$ python3 -q
>>> import numpy as np
>>> import numpy.linalg as la
>>> np.set_printoptions(suppress=True, linewidth=100)
>>> tidy = lambda a: np.round(a, 3) + 0
>>> E = np.array([[5, 5, 5], [5, 10, 10], [5, 10, 15]])
>>> q = E.astype(float).copy()
>>> for j in range(3):
...     q[:, j] -= q[:, :j] @ (q[:, :j].T @ q[:, j])
...     q[:, j] /= la.norm(q[:, j])
... 
>>> tidy(q)
array([[ 0.577, -0.816,  0.   ],
       [ 0.577,  0.408, -0.707],
       [ 0.577,  0.408,  0.707]])
>>> A = np.loadtxt("run2.csv", delimiter=",")
>>> A
array([[ -1.922,   3.845,  -0.744,   3.972],
       [  3.35 ,   3.172,  -3.98 ,   8.5  ],
       [ -0.041,   8.597,   6.209,   7.465],
       [ -2.656,   8.958,   4.808,   8.281],
       [  0.459,   4.308,   0.866,   4.478],
       [  0.029,  -6.546,  -9.678,  -6.899],
       [ -4.156,  -1.015,  -7.736,   0.127],
       [ -0.85 ,   9.156,   6.199,   8.189],
       [  1.216,   3.37 ,   1.684,   2.164],
       [  2.251,   4.466,  -3.339,   9.898],
       [  3.044,   8.77 ,   5.1  ,  10.462],
       [  1.126,  -1.628,  -5.762,  -0.433],
       [ -2.99 ,   5.343,   4.562,   1.128],
       [  2.429,  12.854,   7.904,  15.518],
       [  0.923,   5.321,   4.419,   3.185],
       [ -1.072,  -6.247, -12.243,  -4.287]])
>>> d = la.norm(A[:, None] - A[None], axis=-1)
>>> (d + 1e9 * np.eye(16)).round(6).argmin(axis=1)
array([ 4,  9,  7,  7,  8, 15, 11,  2,  4,  1,  2,  6, 14, 10,  8,  5])
>>> d.mean(axis=1).argmax()
np.int64(5)
>>> np.unravel_index(d.round(6).argmax(), d.shape)
(np.int64(5), np.int64(13))
>>> d[12].round(6).argsort(kind="stable")[:4]
array([12, 14,  8,  4])
>>> print(d.shape)
(16, 16)
>>> rng = np.random.default_rng(812069)
>>> lab = rng.permutation(4)
>>> M2 = A[:, lab] * rng.choice([-1, 1], 4)
>>> M2
array([[ -1.922,   3.972,  -3.845,   0.744],
       [  3.35 ,   8.5  ,  -3.172,   3.98 ],
       [ -0.041,   7.465,  -8.597,  -6.209],
       [ -2.656,   8.281,  -8.958,  -4.808],
       [  0.459,   4.478,  -4.308,  -0.866],
       [  0.029,  -6.899,   6.546,   9.678],
       [ -4.156,   0.127,   1.015,   7.736],
       [ -0.85 ,   8.189,  -9.156,  -6.199],
       [  1.216,   2.164,  -3.37 ,  -1.684],
       [  2.251,   9.898,  -4.466,   3.339],
       [  3.044,  10.462,  -8.77 ,  -5.1  ],
       [  1.126,  -0.433,   1.628,   5.762],
       [ -2.99 ,   1.128,  -5.343,  -4.562],
       [  2.429,  15.518, -12.854,  -7.904],
       [  0.923,   3.185,  -5.321,  -4.419],
       [ -1.072,  -4.287,   6.247,  12.243]])
>>> U, _, Vh = la.svd(A.T @ M2)
>>> lab
array([0, 3, 1, 2])
>>> tidy(U @ Vh)
array([[ 1.,  0.,  0.,  0.],
       [ 0.,  0., -1.,  0.],
       [ 0.,  0.,  0., -1.],
       [ 0.,  1.,  0.,  0.]])
>>> tidy(la.lstsq(A, M2)[0])
array([[ 1.,  0.,  0.,  0.],
       [ 0.,  0., -1.,  0.],
       [ 0.,  0.,  0., -1.],
       [ 0.,  1.,  0.,  0.]])
